$ ipython --no-banner

In [1]: import numpy as np

In [2]: np.set_printoptions(precision=1, suppress=True, linewidth=100)

In [3]: rng = np.random.default_rng(2)

In [4]: W0 = np.triu(rng.random((8, 8)) < 0.3, 1).astype(int)

In [5]: W0 = W0 + W0.T

In [6]: W0
Out[6]: 
array([[0, 1, 0, 1, 0, 0, 1, 1],
       [1, 0, 0, 1, 0, 0, 0, 0],
       [0, 0, 0, 1, 0, 0, 0, 0],
       [1, 1, 1, 0, 1, 1, 1, 0],
       [0, 0, 0, 1, 0, 0, 0, 0],
       [0, 0, 0, 1, 0, 0, 0, 1],
       [1, 0, 0, 1, 0, 0, 0, 0],
       [1, 0, 0, 0, 0, 1, 0, 0]])

In [7]: ev, vecs = np.linalg.eigh(W0)

In [8]: (ev > 1e-8).sum(), (ev < -1e-8).sum()
Out[8]: (np.int64(3), np.int64(3))

In [9]: ev.round(1) + 0
Out[9]: array([-2.4, -1.8, -0.5,  0. ,  0. ,  0.7,  0.9,  3.1])

In [10]: np.round(np.linalg.eigvalsh(W0 @ W0), 1) + 0
Out[10]: array([0. , 0. , 0.3, 0.4, 0.8, 3.3, 5.5, 9.7])

In [11]: np.round(vecs.T @ W0 @ vecs, 1) + 0
Out[11]: 
array([[-2.4,  0. ,  0. ,  0. ,  0. ,  0. ,  0. ,  0. ],
       [ 0. , -1.8,  0. ,  0. ,  0. ,  0. ,  0. ,  0. ],
       [ 0. ,  0. , -0.5,  0. ,  0. ,  0. ,  0. ,  0. ],
       [ 0. ,  0. ,  0. ,  0. ,  0. ,  0. ,  0. ,  0. ],
       [ 0. ,  0. ,  0. ,  0. ,  0. ,  0. ,  0. ,  0. ],
       [ 0. ,  0. ,  0. ,  0. ,  0. ,  0.7,  0. ,  0. ],
       [ 0. ,  0. ,  0. ,  0. ,  0. ,  0. ,  0.9,  0. ],
       [ 0. ,  0. ,  0. ,  0. ,  0. ,  0. ,  0. ,  3.1]])

In [12]: ev.sum(), np.trace(W0)
Out[12]: (np.float64(0.0), np.int64(0))

In [13]: np.round(np.linalg.svd(W0, compute_uv=False), 1) + 0
Out[13]: array([3.1, 2.4, 1.8, 0.9, 0.7, 0.5, 0. , 0. ])

In [14]: np.unique(W0.round(6), axis=0).shape
Out[14]: (6, 8)

In [15]: np.round(W0 @ np.linalg.pinv(W0) @ W0, 1) + 0
Out[15]: 
array([[0., 1., 0., 1., 0., 0., 1., 1.],
       [1., 0., 0., 1., 0., 0., 0., 0.],
       [0., 0., 0., 1., 0., 0., 0., 0.],
       [1., 1., 1., 0., 1., 1., 1., 0.],
       [0., 0., 0., 1., 0., 0., 0., 0.],
       [0., 0., 0., 1., 0., 0., 0., 1.],
       [1., 0., 0., 1., 0., 0., 0., 0.],
       [1., 0., 0., 0., 0., 1., 0., 0.]])

In [16]: print(np.allclose(W0[:-1].T @ np.linalg.lstsq(W0[:-1].T, W0[-1])[0], W0[-1]))
False

In [17]: round(float(np.trace(np.linalg.pinv(W0) @ W0)), 1)
Out[17]: 6.0

In [18]: [round(float(x), 1) for x in np.linalg.svd(W0, compute_uv=False)[:3]]
Out[18]: [3.1, 2.4, 1.8]

In [19]: print(np.linalg.cond(W0) > 100)
True

In [20]: round(float(np.linalg.norm(W0, 2) / np.linalg.norm(W0)), 1)
Out[20]: 0.7

In [21]: Uu, s, Vt = np.linalg.svd(W0)

In [22]: np.argmax(s[:-1] / (s[1:] + 1e-6)) + 1
Out[22]: np.int64(6)

In [23]: out = Uu[:, :6] @ np.diag(s[:6]) @ Vt[:6]

In [24]: out.round(1) + 0
Out[24]: 
array([[0., 1., 0., 1., 0., 0., 1., 1.],
       [1., 0., 0., 1., 0., 0., 0., 0.],
       [0., 0., 0., 1., 0., 0., 0., 0.],
       [1., 1., 1., 0., 1., 1., 1., 0.],
       [0., 0., 0., 1., 0., 0., 0., 0.],
       [0., 0., 0., 1., 0., 0., 0., 1.],
       [1., 0., 0., 1., 0., 0., 0., 0.],
       [1., 0., 0., 0., 0., 1., 0., 0.]])

In [25]: round(float(np.linalg.norm(W0 - out, 2)), 1), round(float(s[6]), 1)
Out[25]: (0.0, 0.0)

In [26]: print(np.trace(W0))
0

In [27]: J = np.loadtxt("m.csv", delimiter=",")

In [28]: J
Out[28]: 
array([[-0.7, -1.8,  1.6, -0.1],
       [-1.2, -1.4,  1.1, -1. ],
       [-0.8, -0.3,  0.1, -1. ],
       [ 0.5,  1.9, -1.8, -0.3]])

In [29]: Uu, s, Vt = np.linalg.svd(J, full_matrices=False)

In [30]: np.allclose(Uu * s @ Vt, J)
Out[30]: True

In [31]: np.round(Uu.T @ Uu, 1) + 0
Out[31]: 
array([[1., 0., 0., 0.],
       [0., 1., 0., 0.],
       [0., 0., 1., 0.],
       [0., 0., 0., 1.]])

In [32]: np.round(Vt @ Vt.T, 1) + 0
Out[32]: 
array([[1., 0., 0., 0.],
       [0., 1., 0., 0.],
       [0., 0., 1., 0.],
       [0., 0., 0., 1.]])

In [33]: print(np.cumsum(s ** 2) / np.sum(s ** 2))
[0.9 1.  1.  1. ]

In [34]: (s > 1e-8).sum()
Out[34]: np.int64(2)

In [35]: s.round(1) + 0
Out[35]: array([4.2, 1.7, 0. , 0. ])

In [36]: np.round(Uu.T @ J @ Vt.T, 1) + 0
Out[36]: 
array([[4.2, 0. , 0. , 0. ],
       [0. , 1.7, 0. , 0. ],
       [0. , 0. , 0. , 0. ],
       [0. , 0. , 0. , 0. ]])

In [37]: round(np.sqrt((s ** 2).sum()), 1), round(float(np.linalg.norm(J)), 1)
Out[37]: (np.float64(4.6), 4.6)

In [38]: np.linalg.lstsq(J[:-1].T, J[-1])[2]
Out[38]: np.int32(2)

In [39]: print(np.allclose(J[:-1].T @ np.linalg.lstsq(J[:-1].T, J[-1])[0], J[-1]))
True

In [40]: np.abs(np.diag(np.linalg.qr(J)[1])) > 1e-9
Out[40]: array([ True,  True, False, False])

In [41]: proj = np.triu(np.array([[-1, -2, 1, 0], [2, 2, -2, 0], [2, -2, 0, 2], [-2, 1, -1, -1]]), 1) + np.eye(4)

In [42]: out = proj @ J @ np.linalg.inv(proj)

In [43]: np.linalg.matrix_rank(out)
Out[43]: np.int64(2)

In [44]: proj @ J - J @ proj
Out[44]: 
array([[ 1.5,  1.1, -5. , -2.3],
       [ 1.6, -1.8, -1.8, -0.1],
       [ 1. ,  2.2, -3.3, -0.8],
       [ 0. ,  1. ,  3.3,  3.5]])

In [45]: out.round(1) + 0
Out[45]: 
array([[ 0.8,  2.3,  3.3, -5.8],
       [ 0.4,  0. ,  0.6, -0.1],
       [ 0.2,  3.8,  4. , -9.7],
       [ 0.5,  2.9,  3.5, -7.2]])

In [46]: [round(float(np.linalg.det(W0[:i, :i])), 2) + 0 for i in range(1, 9)]
Out[46]: [0.0, -1.0, 0.0, 1.0, 0.0, 0.0, 0.0, 0.0]

In [47]: print(np.all(np.linalg.eigvalsh(W0) > 0))
False

In [48]: Uu, s, Vt = np.linalg.svd(J)

In [49]: np.argmax(s[:-1] / (s[1:] + 1e-6)) + 1
Out[49]: np.int64(2)

In [50]: s.round(1) + 0
Out[50]: array([4.2, 1.7, 0. , 0. ])

In [51]: out = Uu[:, :2] @ np.diag(s[:2]) @ Vt[:2]

In [52]: round(np.abs(J - out).max(), 1)
Out[52]: np.float64(0.0)

In [53]: np.linalg.matrix_rank(J, rtol=0.05)
Out[53]: np.int64(2)

In [54]: out
Out[54]: 
array([[-0.7, -1.8,  1.6, -0.1],
       [-1.2, -1.4,  1.1, -1. ],
       [-0.8, -0.3,  0.1, -1. ],
       [ 0.5,  1.9, -1.8, -0.3]])

In [55]: print(np.round(np.linalg.norm(J - out, 2), 1), np.round(s[2], 1))
0.0 0.0

In [56]: np.linalg.matrix_rank(out)
Out[56]: np.int64(2)

In [57]: E = np.load("arr.npy")

In [58]: E
Out[58]: 
array([[-3, -4,  1,  4,  5, -2,  0],
       [ 0, -3, -4,  1,  4,  5, -2],
       [-2,  0, -3, -4,  1,  4,  5],
       [ 5, -2,  0, -3, -4,  1,  4],
       [ 4,  5, -2,  0, -3, -4,  1],
       [ 1,  4,  5, -2,  0, -3, -4],
       [-4,  1,  4,  5, -2,  0, -3]])

In [59]: z = rng.permutation(7)

In [60]: z
Out[60]: array([5, 6, 4, 0, 3, 1, 2])

In [61]: out = E[z][:, z]

In [62]: np.diag(out)
Out[62]: array([-3, -3, -3, -3, -3, -3, -3])

In [63]: np.sort(np.abs(np.linalg.eigvals(out)))
Out[63]: array([ 1. ,  5.4,  5.4,  6.2,  6.2, 13.4, 13.4])

In [64]: np.trace(out)
Out[64]: np.int64(-21)

In [65]: print(np.allclose(out, E))
False

In [66]: round(np.linalg.det(out), 1), round(float(np.linalg.det(E[z])), 1)
Out[66]: (np.float64(207047.0), 207047.0)

In [67]: out
Out[67]: 
array([[-3, -4,  0,  1, -2,  4,  5],
       [ 0, -3, -2, -4,  5,  1,  4],
       [-4,  1, -3,  4,  0,  5, -2],
       [-2,  0,  5, -3,  4, -4,  1],
       [ 1,  4, -4,  5, -3, -2,  0],
       [ 5, -2,  4,  0,  1, -3, -4],
       [ 4,  5,  1, -2, -4,  0, -3]])

In [68]: t = np.radians(36)

In [69]: r_ = np.eye(4)

In [70]: r_[2, 2] = r_[0, 0] = np.cos(t)

In [71]: r_[2, 0], r_[0, 2] = -np.sin(t), np.sin(t)

In [72]: r_
Out[72]: 
array([[ 0.8,  0. ,  0.6,  0. ],
       [ 0. ,  1. ,  0. ,  0. ],
       [-0.6,  0. ,  0.8,  0. ],
       [ 0. ,  0. ,  0. ,  1. ]])

In [73]: out = J @ r_.T

In [74]: out
Out[74]: 
array([[ 0.4, -1.8,  1.7, -0.1],
       [-0.3, -1.4,  1.6, -1. ],
       [-0.6, -0.3,  0.5, -1. ],
       [-0.7,  1.9, -1.7, -0.3]])

In [75]: np.round(np.linalg.svd(J, compute_uv=False), 1) + 0, np.round(np.linalg.svd(out, compute_uv=False), 1) + 0
Out[75]: (array([4.2, 1.7, 0. , 0. ]), array([4.2, 1.7, 0. , 0. ]))

In [76]: np.allclose(J @ J.T, out @ out.T)
Out[76]: True

In [77]: np.allclose(np.linalg.norm(J, axis=1), np.linalg.norm(out, axis=1))
Out[77]: True

In [78]: np.abs(out - J).max(axis=0)
Out[78]: array([1.1, 0. , 0.5, 0. ])

In [79]: F = np.loadtxt("sample14.csv", delimiter=",")

In [80]: F
Out[80]: 
array([[ 1.,  1.,  0.,  0.],
       [ 2., -2.,  0.,  0.],
       [ 0.,  0.,  1.,  1.],
       [ 0.,  0.,  2., -2.]])

In [81]: # splits into 2 blocks

In [82]: (F - F.T) / 2
Out[82]: 
array([[ 0. , -0.5,  0. ,  0. ],
       [ 0.5,  0. ,  0. ,  0. ],
       [ 0. ,  0. ,  0. , -0.5],
       [ 0. ,  0. ,  0.5,  0. ]])

In [83]: np.allclose(F, F.T)
Out[83]: False

In [84]: np.allclose(F @ F.T, F.T @ F)
Out[84]: False

In [85]: np.linalg.matrix_power(F, 3)
Out[85]: 
array([[  1.,   5.,   0.,   0.],
       [ 10., -14.,   0.,   0.],
       [  0.,   0.,   1.,   5.],
       [  0.,   0.,  10., -14.]])

In [86]: round(np.linalg.det(F), 1)
Out[86]: np.float64(16.0)

In [87]: arr = np.loadtxt("block4.csv", delimiter=",")

In [88]: arr
Out[88]: 
array([[ 7., 19.,  0.,  0.,  0., 20.,  0.],
       [ 1., 13.,  3., 13.,  0.,  3.,  0.],
       [11.,  8.,  0., 16.,  0.,  0.,  8.],
       [ 3.,  6.,  0.,  0.,  0., 13.,  0.],
       [13., 16.,  0., 15.,  0.,  0.,  1.],
       [ 7.,  7.,  0., 22.,  0.,  0., 15.],
       [ 5.,  8.,  0.,  9.,  0.,  0.,  2.],
       [ 0., 10.,  2.,  4.,  0., 11.,  0.],
       [ 7., 13.,  0.,  6.,  0.,  3.,  0.],
       [11., 17.,  0.,  2.,  0.,  1.,  0.],
       [13.,  4.,  0.,  0.,  0.,  0.,  0.],
       [13.,  4.,  0.,  0.,  0.,  0.,  0.],
       [ 0.,  0.,  0.,  1.,  0.,  4.,  2.],
       [11.,  8.,  0.,  2.,  0.,  0.,  0.],
       [ 0.,  6.,  0.,  1.,  0., 13.,  0.],
       [ 5.,  0.,  0.,  7.,  0.,  0., 10.],
       [15.,  3.,  0., 12.,  0.,  0., 11.],
       [ 5., 14.,  0.,  0.,  0.,  9.,  0.],
       [13.,  4.,  0.,  0.,  0.,  0.,  0.],
       [15., 15.,  0., 14.,  0.,  0.,  3.],
       [ 0.,  6.,  0.,  1.,  0., 13.,  0.],
       [17., 29.,  0., 11.,  0.,  2.,  0.],
       [11., 17.,  0.,  2.,  0.,  1.,  0.],
       [15., 24.,  0., 14.,  0.,  0.,  0.],
       [15., 21.,  0., 12.,  0.,  6.,  0.],
       [ 7.,  1.,  0.,  0.,  0.,  2.,  0.],
       [ 1., 13.,  3., 13.,  0.,  3.,  0.],
       [ 3.,  9.,  0.,  0.,  0.,  0.,  0.],
       [ 1.,  4.,  0., 13.,  0.,  0.,  8.],
       [11., 26.,  0.,  2.,  0., 10.,  0.],
       [11.,  0.,  0., 16.,  0.,  0., 17.],
       [ 0.,  0.,  0.,  0.,  0.,  6.,  3.],
       [11., 26.,  0.,  2.,  0., 10.,  0.],
       [11.,  0.,  0., 16.,  0.,  0., 17.],
       [ 7., 22.,  2.,  6.,  0., 12.,  0.],
       [11., 17.,  4., 16.,  0.,  8.,  0.],
       [ 3.,  9.,  0.,  0.,  0.,  0.,  0.],
       [ 3.,  0.,  0., 10.,  0.,  0.,  9.]])

In [89]: x = np.array([9, 3, 8, 2, 7, 0, 2])

In [90]: arr @ (2 * x)
Out[90]: 
array([240., 196., 342.,  90., 394., 316., 182., 108., 228., 308., 258., 258.,  12., 254.,  40.,
       158., 380., 174., 258., 428.,  40., 524., 308., 470., 444., 132., 196., 108., 126., 362.,
       330.,  12., 362., 330., 314., 428., 108., 130.])

In [91]: np.einsum("ij,j->i", arr, x)
Out[91]: 
array([120.,  98., 171.,  45., 197., 158.,  91.,  54., 114., 154., 129., 129.,   6., 127.,  20.,
        79., 190.,  87., 129., 214.,  20., 262., 154., 235., 222.,  66.,  98.,  54.,  63., 181.,
       165.,   6., 181., 165., 157., 214.,  54.,  65.])

In [92]: print(arr @ np.eye(7)[5])
[20.  3.  0. 13.  0.  0.  0. 11.  3.  1.  0.  0.  4.  0. 13.  0.  0.  9.  0.  0. 13.  2.  1.  0.
  6.  2.  3.  0.  0. 10.  0.  6. 10.  0. 12.  8.  0.  0.]

In [93]: np.linalg.norm(arr @ x) <= np.linalg.norm(arr, 2) * np.linalg.norm(x) + 1e-9
Out[93]: np.True_

In [94]: arr @ np.ones(7)
Out[94]: 
array([46., 33., 43., 22., 45., 51., 24., 27., 29., 31., 17., 17.,  7., 21., 20., 22., 41., 28.,
       17., 47., 20., 59., 31., 53., 54., 10., 33., 12., 26., 49., 44.,  9., 49., 44., 49., 56.,
       12., 22.])

In [95]: arr @ x
Out[95]: 
array([120.,  98., 171.,  45., 197., 158.,  91.,  54., 114., 154., 129., 129.,   6., 127.,  20.,
        79., 190.,  87., 129., 214.,  20., 262., 154., 235., 222.,  66.,  98.,  54.,  63., 181.,
       165.,   6., 181., 165., 157., 214.,  54.,  65.])

In [96]: (arr * x).sum(axis=1)
Out[96]: 
array([120.,  98., 171.,  45., 197., 158.,  91.,  54., 114., 154., 129., 129.,   6., 127.,  20.,
        79., 190.,  87., 129., 214.,  20., 262., 154., 235., 222.,  66.,  98.,  54.,  63., 181.,
       165.,   6., 181., 165., 157., 214.,  54.,  65.])
